>>> import numpy as np
>>> np.set_printoptions(suppress=True, linewidth=120)
>>> data = -1 * np.eye(4) + np.ones((4, 4))
>>> data
array([[0., 1., 1., 1.],
       [1., 0., 1., 1.],
       [1., 1., 0., 1.],
       [1., 1., 1., 0.]])
>>> # equal to its transpose
>>> x = np.array([0, 5, 5, 1])
>>> rhs = data @ x
>>> rhs
array([11.,  6.,  6., 10.])
>>> np.round(np.linalg.solve(data, data[:, 1]), 4)
array([ 0.,  1., -0., -0.])
>>> np.round(np.linalg.solve(data.T, data[2]), 4)
array([ 0.,  0.,  1., -0.])
>>> evals, evecs = np.linalg.eig(data)
>>> np.round(np.sort(np.linalg.eigvals(data @ data)), 4)
array([1., 1., 1., 9.])
>>> data @ np.ones(4)
array([3., 3., 3., 3.])
>>> data @ (-1.0) ** np.arange(4)
array([-1.,  1., -1.,  1.])
>>> np.allclose(data @ data.T, data.T @ data)
True
>>> np.fft.fft(data[0])
array([ 3.+0.j, -1.+0.j, -1.+0.j, -1.+0.j])
>>> round(float(np.linalg.norm(data[2], 1)), 4), round(np.linalg.norm(data[2], np.inf), 4)
(3.0, np.float64(1.0))
>>> np.linalg.norm(data, axis=1).argmax()
np.int64(0)
>>> round(np.linalg.norm(data, "nuc"), 4)
np.float64(6.0)
>>> data[2] @ data[3]
np.float64(2.0)
>>> np.round(np.linalg.norm(data, axis=0), 4)
array([1.7321, 1.7321, 1.7321, 1.7321])
>>> round(float(np.linalg.norm(data, 2)), 4)
3.0
>>> np.round(np.linalg.norm(data, axis=1), 4)
array([1.7321, 1.7321, 1.7321, 1.7321])
>>> q = data.astype(float).copy()
>>> for j in range(4):
...     q[:, j] -= q[:, :j] @ (q[:, :j].T @ q[:, j])
...     q[:, j] /= np.linalg.norm(q[:, j])
... 
>>> q.round(4)
array([[ 0.    ,  0.7746,  0.5071,  0.378 ],
       [ 0.5774, -0.5164,  0.5071,  0.378 ],
       [ 0.5774,  0.2582, -0.6761,  0.378 ],
       [ 0.5774,  0.2582,  0.169 , -0.7559]])
>>> arr = np.loadtxt("mat.csv", delimiter=",")
>>> arr
array([[ 0., -6., -1., -3.,  2., -2.,  4.,  1.],
       [ 6.,  0., -4., -8., -6.,  8.,  5.,  0.],
       [ 1.,  4.,  0.,  1.,  2.,  0.,  0.,  2.],
       [ 3.,  8., -1.,  0., -2., -6., -6.,  1.],
       [-2.,  6., -2.,  2.,  0., -1.,  9.,  2.],
       [ 2., -8.,  0.,  6.,  1.,  0.,  0.,  6.],
       [-4., -5.,  0.,  6., -9.,  0.,  0., -9.],
       [-1.,  0., -2., -1., -2., -6.,  9.,  0.]])
>>> Uu, sv, vt = np.linalg.svd(arr)
>>> np.argmax(sv[:-1] / (sv[1:] + 1e-6)) + 1
np.int64(6)
>>> sv.round(4)
array([17.0808, 17.0808, 14.4283, 14.4283,  8.0303,  8.0303,  0.764 ,  0.764 ])
>>> out = Uu[:, :6] @ np.diag(sv[:6]) @ vt[:6]
>>> round(np.abs(arr - out).max(), 4)
np.float64(0.4692)
>>> round(float(np.linalg.norm(arr - out, 2)), 4), np.round(sv[6], 4)
(0.764, np.float64(0.764))
>>> np.linalg.matrix_rank(arr, rtol=0.05)
np.int64(6)
>>> round(float(np.linalg.norm(arr - out) / np.linalg.norm(arr)), 4)
0.0321
>>> A = np.load("w.npy")
>>> A
array([[ 1, -1, -1,  1,  1, -1, -1,  1],
       [ 1,  1, -1, -1,  1,  1, -1, -1],
       [ 1,  1,  1,  1, -1, -1, -1, -1],
       [ 1,  1, -1, -1, -1, -1,  1,  1]])
>>> q, evecs = np.linalg.qr(data[:, :3])[0], np.linalg.qr(data[:, 3:])[0]
>>> sv = np.linalg.svd(q.T @ evecs, compute_uv=False)
>>> sv.round(4)
array([0.7559])
>>> (sv > 0.9).sum()
np.int64(0)
>>> blk = np.stack([A, 4 * A, A[::-1]])
>>> (blk @ A.T).shape
(3, 4, 4)
>>> blk.sum(axis=0)
array([[ 6, -4, -6,  4,  4, -6, -4,  6],
       [ 6,  6, -4, -4,  4,  4, -6, -6],
       [ 6,  6,  4,  4, -4, -4, -6, -6],
       [ 6,  4, -6, -4, -4, -6,  4,  6]])
>>> blk.shape
(3, 4, 8)
>>> M = np.loadtxt("data.csv", delimiter=",")
>>> M
array([[-1., -1., -1., -1.],
       [-1.,  0., -1.,  0.],
       [-1., -1., -1., -1.],
       [-1.,  0., -1.,  0.]])
>>> np.einsum("ij,ji->", M, M)
np.float64(12.0)
>>> round(np.linalg.eigvals(M).sum().real, 4)
np.float64(-2.0)
>>> round(float(np.linalg.det(M[::-1])), 4)
0.0
>>> np.round(np.linalg.eigvals(M), 4) + 0
array([-3.2361,  0.    ,  1.2361,  0.    ])
>>> np.round(np.linalg.det(M.T), 4)
np.float64(0.0)
>>> np.kron(np.eye(2, dtype=int), M)
array([[-1., -1., -1., -1., -0., -0., -0., -0.],
       [-1.,  0., -1.,  0., -0.,  0., -0.,  0.],
       [-1., -1., -1., -1., -0., -0., -0., -0.],
       [-1.,  0., -1.,  0., -0.,  0., -0.,  0.],
       [-0., -0., -0., -0., -1., -1., -1., -1.],
       [-0.,  0., -0.,  0., -1.,  0., -1.,  0.],
       [-0., -0., -0., -0., -1., -1., -1., -1.],
       [-0.,  0., -0.,  0., -1.,  0., -1.,  0.]])
>>> Uu, sv, vt = np.linalg.svd(M)
>>> sv.round(4) + 0
array([3.2361, 1.2361, 0.    , 0.    ])
>>> out = Uu[:, :2] @ np.diag(sv[:2]) @ vt[:2]
>>> np.round(np.abs(M - out).max(), 4)
np.float64(0.0)
>>> np.round(np.linalg.norm(M - out, 2), 4), round(float(sv[2]), 4)
(np.float64(0.0), 0.0)
>>> np.linalg.matrix_rank(M, rtol=0.05)
np.int64(2)
>>> Uu, sv, vt = np.linalg.svd(M, full_matrices=False)
>>> np.abs(Uu[:, 0]).round(6).argmax()
np.int64(0)
>>> round(np.sqrt((sv ** 2).sum()), 4), round(np.linalg.norm(M), 4)
(np.float64(3.4641), np.float64(3.4641))
>>> np.round(vt @ vt.T, 4) + 0
array([[1., 0., 0., 0.],
       [0., 1., 0., 0.],
       [0., 0., 1., 0.],
       [0., 0., 0., 1.]])
>>> np.round(Uu.T @ M @ vt.T, 4) + 0
array([[3.2361, 0.    , 0.    , 0.    ],
       [0.    , 1.2361, 0.    , 0.    ],
       [0.    , 0.    , 0.    , 0.    ],
       [0.    , 0.    , 0.    , 0.    ]])
>>> blk = np.stack([M, 4 * M, M[::-1]])
>>> np.einsum("bij,cij->bc", blk, blk)
array([[ 12.,  48.,   8.],
       [ 48., 192.,  32.],
       [  8.,  32.,  12.]])
>>> blk.shape
(3, 4, 4)
>>> E = np.load("sample7.npy")
>>> E
array([[-5,  4,  0,  3, -1,  5],
       [ 0,  4,  0,  4,  4, -2],
       [ 0,  0, -4,  3,  0,  5],
       [ 0,  0,  0,  2,  4,  4],
       [ 0,  0,  0,  0,  3,  3],
       [ 0,  0,  0,  0,  0, -5]])
>>> # triangular: eigenvalues sit on the diagonal
>>> rng = np.random.default_rng(9426)
>>> lab = rng.permutation(6)
>>> out = E[:, lab] * rng.choice([-1, 1], 6)
>>> out
array([[ 0, -5,  4, -3, -5, -1],
       [ 0,  2,  4, -4,  0,  4],
       [-4, -5,  0, -3,  0,  0],
       [ 0, -4,  0, -2,  0,  4],
       [ 0, -3,  0,  0,  0,  3],
       [ 0,  5,  0,  0,  0,  0]])
>>> Uu, _, vt = np.linalg.svd(E.T @ out)
>>> np.round(np.linalg.lstsq(E, out)[0], 4) + 0
array([[ 0.,  0.,  0.,  0.,  1.,  0.],
       [ 0.,  0.,  1.,  0.,  0.,  0.],
       [ 1.,  0.,  0.,  0.,  0.,  0.],
       [ 0.,  0.,  0., -1.,  0.,  0.],
       [ 0.,  0.,  0.,  0.,  0.,  1.],
       [ 0., -1.,  0.,  0.,  0.,  0.]])
>>> blk = np.stack([out, -2 * out, out[::-1]])
>>> np.linalg.matrix_rank(blk)
array([6, 6, 6])
>>> np.round(np.linalg.det(blk), 4)
array([  -2400., -153600.,    2400.])
>>> (blk @ out.T).shape
(3, 6, 6)
>>> np.linalg.matrix_rank(blk.reshape(3, -1))
np.int64(2)
>>> f = np.array([2, 0, 3, 1, 3, 2])
>>> out = E + np.outer(f, np.eye(6)[2])
>>> out
array([[-5.,  4.,  2.,  3., -1.,  5.],
       [ 0.,  4.,  0.,  4.,  4., -2.],
       [ 0.,  0., -1.,  3.,  0.,  5.],
       [ 0.,  0.,  1.,  2.,  4.,  4.],
       [ 0.,  0.,  3.,  0.,  3.,  3.],
       [ 0.,  0.,  2.,  0.,  0., -5.]])
>>> evals, evecs = np.linalg.eigh(M)
>>> np.round(np.linalg.svd(M, compute_uv=False), 4) + 0
array([3.2361, 1.2361, 0.    , 0.    ])
>>> np.round(evecs @ np.diag(evals) @ evecs.T, 4) + 0
array([[-1., -1., -1., -1.],
       [-1.,  0., -1.,  0.],
       [-1., -1., -1., -1.],
       [-1.,  0., -1.,  0.]])
>>> np.abs(evecs[:, -1]).round(6).argmax()
np.int64(1)
>>> round(float(evals.sum()), 4), np.trace(M)
(-2.0, np.float64(-2.0))
>>> evals.round(4) + 0
array([-3.2361,  0.    ,  0.    ,  1.2361])
>>> X = np.eye(8, dtype=int)[rng.permutation(8)] * np.array([5, 1, 2, 0, 5, 5, 6, 4])
>>> X
array([[0, 0, 0, 0, 0, 0, 6, 0],
       [0, 1, 0, 0, 0, 0, 0, 0],
       [0, 0, 0, 0, 5, 0, 0, 0],
       [0, 0, 0, 0, 0, 0, 0, 0],
       [0, 0, 0, 0, 0, 0, 0, 4],
       [0, 0, 2, 0, 0, 0, 0, 0],
       [5, 0, 0, 0, 0, 0, 0, 0],
       [0, 0, 0, 0, 0, 5, 0, 0]])
>>> np.abs(np.diag(np.linalg.qr(X)[1])) > 1e-9
array([ True,  True,  True, False,  True,  True,  True,  True])
>>> np.round(X @ np.linalg.pinv(X) @ X, 4)
array([[0., 0., 0., 0., 0., 0., 6., 0.],
       [0., 1., 0., 0., 0., 0., 0., 0.],
       [0., 0., 0., 0., 5., 0., 0., 0.],
       [0., 0., 0., 0., 0., 0., 0., 0.],
       [0., 0., 0., 0., 0., 0., 0., 4.],
       [0., 0., 2., 0., 0., 0., 0., 0.],
       [5., 0., 0., 0., 0., 0., 0., 0.],
       [0., 0., 0., 0., 0., 5., 0., 0.]])
>>> round(float(np.linalg.norm(X, 2) / np.linalg.norm(X)), 4)
0.5222
>>> np.linalg.cond(X) > 100
np.True_
>>> np.argsort(-np.linalg.norm(X, axis=0).round(6), kind="stable")[:3]
array([6, 0, 4])
>>> f = np.array([-2, 0, 1, 2, 0, 0, 2, -2, -1, -2]) + 0.5
>>> K = np.eye(10) - 2 * np.outer(f, f) / (f @ f)
>>> K.round(4)
array([[ 0.8   ,  0.0667,  0.2   ,  0.3333,  0.0667,  0.0667,  0.3333, -0.2   , -0.0667, -0.2   ],
       [ 0.0667,  0.9778, -0.0667, -0.1111, -0.0222, -0.0222, -0.1111,  0.0667,  0.0222,  0.0667],
       [ 0.2   , -0.0667,  0.8   , -0.3333, -0.0667, -0.0667, -0.3333,  0.2   ,  0.0667,  0.2   ],
       [ 0.3333, -0.1111, -0.3333,  0.4444, -0.1111, -0.1111, -0.5556,  0.3333,  0.1111,  0.3333],
       [ 0.0667, -0.0222, -0.0667, -0.1111,  0.9778, -0.0222, -0.1111,  0.0667,  0.0222,  0.0667],
       [ 0.0667, -0.0222, -0.0667, -0.1111, -0.0222,  0.9778, -0.1111,  0.0667,  0.0222,  0.0667],
       [ 0.3333, -0.1111, -0.3333, -0.5556, -0.1111, -0.1111,  0.4444,  0.3333,  0.1111,  0.3333],
       [-0.2   ,  0.0667,  0.2   ,  0.3333,  0.0667,  0.0667,  0.3333,  0.8   , -0.0667, -0.2   ],
       [-0.0667,  0.0222,  0.0667,  0.1111,  0.0222,  0.0222,  0.1111, -0.0667,  0.9778, -0.0667],
       [-0.2   ,  0.0667,  0.2   ,  0.3333,  0.0667,  0.0667,  0.3333, -0.2   , -0.0667,  0.8   ]])
>>> np.round(np.linalg.pinv(K), 4)
array([[ 0.8   ,  0.0667,  0.2   ,  0.3333,  0.0667,  0.0667,  0.3333, -0.2   , -0.0667, -0.2   ],
       [ 0.0667,  0.9778, -0.0667, -0.1111, -0.0222, -0.0222, -0.1111,  0.0667,  0.0222,  0.0667],
       [ 0.2   , -0.0667,  0.8   , -0.3333, -0.0667, -0.0667, -0.3333,  0.2   ,  0.0667,  0.2   ],
       [ 0.3333, -0.1111, -0.3333,  0.4444, -0.1111, -0.1111, -0.5556,  0.3333,  0.1111,  0.3333],
       [ 0.0667, -0.0222, -0.0667, -0.1111,  0.9778, -0.0222, -0.1111,  0.0667,  0.0222,  0.0667],
       [ 0.0667, -0.0222, -0.0667, -0.1111, -0.0222,  0.9778, -0.1111,  0.0667,  0.0222,  0.0667],
       [ 0.3333, -0.1111, -0.3333, -0.5556, -0.1111, -0.1111,  0.4444,  0.3333,  0.1111,  0.3333],
       [-0.2   ,  0.0667,  0.2   ,  0.3333,  0.0667,  0.0667,  0.3333,  0.8   , -0.0667, -0.2   ],
       [-0.0667,  0.0222,  0.0667,  0.1111,  0.0222,  0.0222,  0.1111, -0.0667,  0.9778, -0.0667],
       [-0.2   ,  0.0667,  0.2   ,  0.3333,  0.0667,  0.0667,  0.3333, -0.2   , -0.0667,  0.8   ]])
>>> np.round(np.linalg.svd(K, compute_uv=False), 4)
array([1., 1., 1., 1., 1., 1., 1., 1., 1., 1.])
>>> np.round(K.T @ K, 4) + 0
array([[1., 0., 0., 0., 0., 0., 0., 0., 0., 0.],
       [0., 1., 0., 0., 0., 0., 0., 0., 0., 0.],
       [0., 0., 1., 0., 0., 0., 0., 0., 0., 0.],
       [0., 0., 0., 1., 0., 0., 0., 0., 0., 0.],
       [0., 0., 0., 0., 1., 0., 0., 0., 0., 0.],
       [0., 0., 0., 0., 0., 1., 0., 0., 0., 0.],
       [0., 0., 0., 0., 0., 0., 1., 0., 0., 0.],
       [0., 0., 0., 0., 0., 0., 0., 1., 0., 0.],
       [0., 0., 0., 0., 0., 0., 0., 0., 1., 0.],
       [0., 0., 0., 0., 0., 0., 0., 0., 0., 1.]])
>>> evals, evecs = np.linalg.eigh(K)
>>> x = np.array([3, 9, 1, -8, -9, 6, 1, 9, 1, -3])
>>> x @ K @ x
np.float64(299.2)
>>> round(float(x @ K @ x / (x @ x)), 4), round(float(evals[0]), 4), np.round(evals[-1], 4)
(0.822, -1.0, np.float64(1.0))
>>> np.round(evecs * np.abs(evals) @ evecs.T, 4) + 0
array([[1., 0., 0., 0., 0., 0., 0., 0., 0., 0.],
       [0., 1., 0., 0., 0., 0., 0., 0., 0., 0.],
       [0., 0., 1., 0., 0., 0., 0., 0., 0., 0.],
       [0., 0., 0., 1., 0., 0., 0., 0., 0., 0.],
       [0., 0., 0., 0., 1., 0., 0., 0., 0., 0.],
       [0., 0., 0., 0., 0., 1., 0., 0., 0., 0.],
       [0., 0., 0., 0., 0., 0., 1., 0., 0., 0.],
       [0., 0., 0., 0., 0., 0., 0., 1., 0., 0.],
       [0., 0., 0., 0., 0., 0., 0., 0., 1., 0.],
       [0., 0., 0., 0., 0., 0., 0., 0., 0., 1.]])
>>> np.round(np.linalg.eigvalsh(K[1:, 1:]), 4)
array([-0.8,  1. ,  1. ,  1. ,  1. ,  1. ,  1. ,  1. ,  1. ])
